In [1]: import numpy as np

In [2]: np.set_printoptions(precision=3, suppress=True, linewidth=120, legacy="1.25")

In [3]: X = np.load("x.npy")

In [4]: X
Out[4]: 
array([[-1,  5,  3],
       [ 3, -1,  5],
       [ 5,  3, -1]])

In [5]: O = X.astype(float).copy()

In [6]: for j in range(3):
   ...:     O[:, j] -= O[:, :j] @ (O[:, :j].T @ O[:, j])
   ...:     O[:, j] /= np.linalg.norm(O[:, j])
   ...: 

In [7]: np.round(O.T @ O, 3) + 0
Out[7]: 
array([[1., 0., 0.],
       [0., 1., 0.],
       [0., 0., 1.]])

In [8]: print(np.round(O.T @ X, 3) + 0)
[[5.916 1.183 1.183]
 [0.    5.797 0.966]
 [0.    0.    5.715]]

In [9]: other = np.array([[-3, -4, 0], [-3, 1, -4]])

In [10]: basis = np.kron(other, X)

In [11]: np.linalg.matrix_rank(basis)
Out[11]: 6

In [12]: basis.shape
Out[12]: (6, 9)

In [13]: feats = np.loadtxt("block8.csv", delimiter=",")

In [14]: feats
Out[14]: 
array([[ -9.,  -3.],
       [ -9.,  -3.],
       [-12.,  -4.]])

In [15]: # row 1 repeats row 0

In [16]: print(np.argsort(-np.linalg.norm(feats, axis=0).round(6), kind="stable")[:3])
[0 1]

In [17]: np.round(np.linalg.norm(feats, 2) / np.linalg.norm(feats), 3)
Out[17]: 1.0

In [18]: np.linalg.matrix_rank(feats, rtol=0.1)
Out[18]: 1

In [19]: U, sv, VT = np.linalg.svd(feats)

In [20]: sv.round(3) + 0
Out[20]: array([18.439,  0.   ])

In [21]: np.argmax(sv[:-1] / (sv[1:] + 1e-6)) + 1
Out[21]: 1

In [22]: other = U[:, :1] @ np.diag(sv[:1]) @ VT[:1]

In [23]: np.linalg.matrix_rank(other)
Out[23]: 1

In [24]: np.linalg.matrix_rank(feats, rtol=0.05)
Out[24]: 1

In [25]: u, v = feats[0], feats[2]

In [26]: u @ v
Out[26]: 120.0

In [27]: p = (u @ v) / (u @ u) * u

In [28]: p
Out[28]: array([-12.,  -4.])

In [29]: np.linalg.matrix_rank(np.outer(u, v))
Out[29]: 1

In [30]: np.outer(u, v)
Out[30]: 
array([[108.,  36.],
       [ 36.,  12.]])

In [31]: feats @ np.linalg.pinv(feats) @ feats
Out[31]: 
array([[ -9.,  -3.],
       [ -9.,  -3.],
       [-12.,  -4.]])

In [32]: print(round(float(np.trace(np.linalg.pinv(feats) @ feats)), 3))
1.0

In [33]: print(np.unique(feats.round(6), axis=0).shape)
(2, 2)

In [34]: np.abs(np.diag(np.linalg.qr(feats)[1])) > 1e-9
Out[34]: array([ True, False])

In [35]: feats @ feats
Traceback (most recent call last):
  Cell In[35], line 1
    feats @ feats
ValueError: matmul: Input operand 1 has a mismatch in its core dimension 0, with gufunc signature (n?,k),(k,m?)->(n?,m?) (size 3 is different from 2)


In [36]: G = feats.T @ feats

In [37]: np.allclose(G, G.T)
Out[37]: True

In [38]: np.linalg.matrix_rank(G)
Out[38]: 1

In [39]: np.diag(G)
Out[39]: array([306.,  34.])

In [40]: np.trace(G), (feats ** 2).sum()
Out[40]: (340.0, 340.0)

In [41]: print(np.round(np.linalg.eigvalsh(G)[::-1], 3) + 0)
[340.   0.]
